In [1]: import numpy as np

In [2]: np.set_printoptions(suppress=True, linewidth=140)

In [3]: rng = np.random.default_rng(878315)

In [4]: labels = rng.integers(0, 2, 3)

In [5]: X = (labels[:, None] == labels) * -2 + np.eye(3)

In [6]: print(X)
[[-1. -2. -2.]
 [-2. -1. -2.]
 [-2. -2. -1.]]

In [7]: # equal to its transpose

In [8]: M2 = np.array([[0, -1], [0, 0]])

In [9]: W2 = np.kron(M2, X)

In [10]: print(W2)
[[-0. -0. -0.  1.  2.  2.]
 [-0. -0. -0.  2.  1.  2.]
 [-0. -0. -0.  2.  2.  1.]
 [-0. -0. -0. -0. -0. -0.]
 [-0. -0. -0. -0. -0. -0.]
 [-0. -0. -0. -0. -0. -0.]]

In [11]: print(np.linalg.matrix_rank(W2))
3

In [12]: U, sig, VT = np.linalg.svd(W2)

In [13]: V = VT[:(sig > 1e-8).sum()]

In [14]: x = W2[4] + 4 * W2[0] + rng.integers(2) * np.eye(6)[2]

In [15]: print(x)
[0. 0. 1. 4. 8. 8.]

In [16]: print(np.allclose(V.T @ V @ x, x))
False

In [17]: print(np.round(V.T @ V, 2) + 0)
[[0. 0. 0. 0. 0. 0.]
 [0. 0. 0. 0. 0. 0.]
 [0. 0. 0. 0. 0. 0.]
 [0. 0. 0. 1. 0. 0.]
 [0. 0. 0. 0. 1. 0.]
 [0. 0. 0. 0. 0. 1.]]

In [18]: print(np.round(np.diag(V.T @ V), 2) + 0)
[0. 0. 0. 1. 1. 1.]

In [19]: labels = rng.permutation(3)

In [20]: print(labels)
[1 2 0]

In [21]: M2 = X[labels][:, labels]

In [22]: print(np.round(np.linalg.det(M2), 2), np.round(np.linalg.det(X[labels]), 2))
-5.0 -5.0

In [23]: print(np.sort(np.abs(np.fft.fft(X[0]))), np.round(np.sort(np.linalg.svd(X, compute_uv=False)), 2))
[1. 1. 5.] [1. 1. 5.]

In [24]: print(X @ np.ones(3))
[-5. -5. -5.]

In [25]: print(np.allclose(X @ X.T, X.T @ X))
True

In [26]: W1 = np.array([[2, 2], [0, 1], [2, 3]])

In [27]: c = np.array([0, 2])

In [28]: act = np.maximum(X @ W1 + c, 0)

In [29]: print((act > 0).mean(axis=0))
[0. 0.]

In [30]: W2 = np.array([[0, -1, 1], [-3, 0, 5]])

In [31]: print(W1 @ W2)
[[-6 -2 12]
 [-3  0  5]
 [-9 -2 17]]

In [32]: M2 = np.array([[3, 9, 6, 5], [8, 6, 9, 2], [1, 4, 3, 3], [0, 3, 2, 8]])

In [33]: W0 = M2 - M2.T

In [34]: print(W0)
[[ 0  1  5  5]
 [-1  0  5 -1]
 [-5 -5  0  1]
 [-5  1 -1  0]]

In [35]: x = np.array([6, -2, -7, 8])

In [36]: print(x @ W0 @ x)
0

In [37]: q = np.linalg.solve(np.eye(4) - W0, np.eye(4) + W0)

In [38]: print(np.round(q @ q.T, 2) + 0)
[[1. 0. 0. 0.]
 [0. 1. 0. 0.]
 [0. 0. 1. 0.]
 [0. 0. 0. 1.]]

In [39]: q, R = np.linalg.qr(W0)

In [40]: print(np.round(abs(R[0, 0]), 2), round(float(np.linalg.norm(W0[:, 0])), 2))
7.14 7.14

In [41]: print(R.round(2))
[[-7.14 -2.8   0.    0.56]
 [ 0.   -4.38 -0.91 -0.36]
 [ 0.    0.   -7.08 -2.78]
 [ 0.    0.    0.    4.34]]

In [42]: print(np.allclose(R.T @ R, W0.T @ W0))
True

In [43]: print(np.round(np.abs(np.diag(R)), 2))
[7.14 4.38 7.08 4.34]

In [44]: print(np.round(q.T @ q, 2) + 0)
[[1. 0. 0. 0.]
 [0. 1. 0. 0.]
 [0. 0. 1. 0.]
 [0. 0. 0. 1.]]

In [45]: f = np.array([0, 8])

In [46]: print(np.correlate(W0[1], W0[3], "full"))
[  0   1  -1   0   6 -26   5]

In [47]: print(np.array([np.convolve(row, f, "same") for row in W0]))
[[  0   0   8  40]
 [  0  -8   0  40]
 [  0 -40 -40   0]
 [  0 -40   8  -8]]

In [48]: f = np.array([0, -3, 3, 0]) + 0.5

In [49]: K = np.eye(4) - 2 * np.outer(f, f) / (f @ f)

In [50]: print(K.round(2))
[[ 0.97  0.13 -0.18 -0.03]
 [ 0.13  0.34  0.92  0.13]
 [-0.18  0.92 -0.29 -0.18]
 [-0.03  0.13 -0.18  0.97]]

In [51]: x = np.array([-9, 9, 8, 1])

In [52]: print(4 - np.linalg.matrix_rank(K - np.eye(4), tol=1e-8))
3

In [53]: print(round(float(np.linalg.norm(x)), 2), round(float(np.linalg.norm(K @ x)), 2))
15.07 15.07

In [54]: print(np.round(np.abs(np.linalg.eigvals(K)), 2))
[1. 1. 1. 1.]

In [55]: print([p for p in range(1, 25) if np.allclose(np.linalg.matrix_power(K, p), np.eye(4))])
[2, 4, 6, 8, 10, 12, 14, 16, 18, 20, 22, 24]

In [56]: evals, V = np.linalg.eigh(K)

In [57]: x = np.array([-2, -2, 0, 2])

In [58]: print(round(float(x @ K @ x / (x @ x)), 2), round(float(evals[0]), 2), evals[-1])
0.78 -1.0 1.0

In [59]: print(round(np.abs(K).sum(axis=1).max(), 2), np.abs(evals).max())
1.58 1.0

In [60]: print(np.all(np.linalg.eigvalsh(K) > 0))
False

In [61]: try:
    ...:     np.linalg.cholesky(K)
    ...: except np.linalg.LinAlgError as e:
    ...:     print(repr(e))
    ...: 
LinAlgError('Matrix is not positive definite')

In [62]: x = np.array([8, 2, -9, 3])

In [63]: target = K @ x

In [64]: print(target.round(2))
[ 9.63 -6.16  2.42  4.63]

In [65]: print(np.round(np.linalg.solve(K, target + K[:, 1]), 2))
[ 8.  3. -9.  3.]

In [66]: x = np.array([4, 8, 4, -5])

In [67]: print(np.round(K @ np.eye(4)[0], 2))
[ 0.97  0.13 -0.18 -0.03]

In [68]: print((K @ x).argmax())
2

In [69]: print(np.round(K @ np.ones(4), 2))
[0.89 1.53 0.26 0.89]

In [70]: print(np.sign((K @ x).round(6)))
[ 1.  1.  1. -1.]
